$ python -q
>>> import numpy as np
>>> np.set_printoptions(suppress=True, linewidth=140)
>>> def tidy(a):
...     return np.round(a, 2) + 0
... 
>>> J = np.array([[-13, -1, -4, 9, 2],
...     [4, 16, -4, 1, 4],
...     [6, 8, 5, 5, 9],
...     [-6, -6, 8, 7, 1],
...     [-7, -3, -8, -9, 19]])
>>> hat = np.triu(np.array([[4, 7, 4, 2, 0],
...     [1, 0, 1, 9, 3],
...     [5, 3, 5, 6, 0],
...     [6, 4, 2, 5, 1],
...     [6, 2, 9, 9, 7]]), 1) + np.eye(5)
>>> B = hat @ J @ np.linalg.inv(hat)
>>> tidy(np.poly(B))
array([      1.,     -34.,     335.,     924.,   -2246., -247260.])
>>> tidy(np.linalg.det(B))
np.float64(247260.0)
>>> np.kron(np.eye(2, dtype=int), J)
array([[-13,  -1,  -4,   9,   2,   0,   0,   0,   0,   0],
       [  4,  16,  -4,   1,   4,   0,   0,   0,   0,   0],
       [  6,   8,   5,   5,   9,   0,   0,   0,   0,   0],
       [ -6,  -6,   8,   7,   1,   0,   0,   0,   0,   0],
       [ -7,  -3,  -8,  -9,  19,   0,   0,   0,   0,   0],
       [  0,   0,   0,   0,   0, -13,  -1,  -4,   9,   2],
       [  0,   0,   0,   0,   0,   4,  16,  -4,   1,   4],
       [  0,   0,   0,   0,   0,   6,   8,   5,   5,   9],
       [  0,   0,   0,   0,   0,  -6,  -6,   8,   7,   1],
       [  0,   0,   0,   0,   0,  -7,  -3,  -8,  -9,  19]])
>>> tidy(np.linalg.eigvals(J).sum().real)
np.float64(34.0)
>>> tidy(np.linalg.det(J.T))
np.float64(247260.0)
>>> tidy(np.linalg.eigvals(J))
array([-5.24+5.49j, -5.24-5.49j, 15.96+9.37j, 15.96-9.37j, 12.55+0.j  ])
>>> np.einsum("ij,ji->", J, J)
np.int64(486)
>>> tidy(np.poly(J))
array([      1.,     -34.,     335.,     924.,   -2246., -247260.])
>>> A = np.array([[1, 0, 0, 0, 0],
...     [0, 1, 0, 0, 0],
...     [2, 1, 1, 0, 0],
...     [2, -2, 0, 1, 0],
...     [2, -3, -2, -1, 1]])
>>> x0 = np.array([1, 2, 2, 0, 2])
>>> target = A @ x0
>>> coef, lr = np.zeros(5), 1 / np.linalg.norm(A, 2) ** 2
>>> for i in range(200):
...     coef -= lr * A.T @ (A @ coef - target)
...     if i % 50 == 0: print(i, round(np.linalg.norm(A @ coef - target), 2))
... 
0 4.58
50 0.3
100 0.26
150 0.24
>>> tidy(np.linalg.cond(A))
np.float64(47.44)
